$ python3 -q
>>> import numpy as np
>>> np.set_printoptions(suppress=True, linewidth=100)
>>> tidy = lambda a: np.round(a, 2) + 0
>>> feats = np.tril(np.array([[4, 2, 1, 2, 4, 5],
...     [2, 5, 2, 1, 3, 1],
...     [4, 3, 1, 4, 2, 0],
...     [4, 3, 2, 4, 4, 1],
...     [2, 0, 4, 3, 4, 4],
...     [4, 5, 5, 2, 5, 2]]), -1) + np.eye(6, dtype=int)
>>> feats
array([[1, 0, 0, 0, 0, 0],
       [2, 1, 0, 0, 0, 0],
       [4, 3, 1, 0, 0, 0],
       [4, 3, 2, 1, 0, 0],
       [2, 0, 4, 3, 1, 0],
       [4, 5, 5, 2, 5, 1]])
>>> vec = np.array([0, -3, -3, -1, -1, -1])
>>> rhs = feats @ vec
>>> rhs
array([  0,  -3, -12, -16, -16, -38])
>>> tidy(np.linalg.solve(feats, rhs))
array([ 0., -3., -3., -1., -1., -1.])
>>> tidy(np.linalg.solve(feats, feats[:, 3]))
array([0., 0., 0., 1., 0., 0.])
>>> feats[2] @ feats[5]
np.int64(36)
>>> tidy(np.linalg.norm(feats, 1)), tidy(np.linalg.norm(feats, np.inf))
(np.float64(17.0), np.float64(22.0))
>>> B = np.array([[1, -2], [0, 1], [2, 2], [0, 3], [1, 3], [-2, 1]])
>>> B.T @ feats.T
array([[ 1,  2,  6,  8, 11, 17],
       [-2, -3, -3,  2, 16, 29]])
>>> np.einsum("ik,kj->ji", feats, B)
array([[ 1,  2,  6,  8, 11, 17],
       [-2, -3, -3,  2, 16, 29]])
>>> np.linalg.matrix_rank(np.vstack([feats, B.T]))
np.int64(6)
>>> np.linalg.matrix_rank(feats @ B)
np.int64(2)
>>> np.einsum("ij,ij->i", feats, feats)
array([ 1,  5, 26, 30, 30, 96])
>>> np.einsum("ij->j", feats)
array([17, 12, 12,  6,  6,  1])
>>> (feats - feats.T) / 2
array([[ 0. , -1. , -2. , -2. , -1. , -2. ],
       [ 1. ,  0. , -1.5, -1.5,  0. , -2.5],
       [ 2. ,  1.5,  0. , -1. , -2. , -2.5],
       [ 2. ,  1.5,  1. ,  0. , -1.5, -1. ],
       [ 1. ,  0. ,  2. ,  1.5,  0. , -2.5],
       [ 2. ,  2.5,  2.5,  1. ,  2.5,  0. ]])
>>> tidy(np.abs(np.linalg.eigvals(feats)).max())
np.float64(1.0)
>>> rng = np.random.default_rng(598379)
>>> lab = rng.permutation(6)
>>> lab
array([4, 1, 3, 2, 5, 0])
>>> B = feats[lab][:, lab]
>>> np.trace(B)
np.int64(6)
>>> np.allclose(B, feats)
False
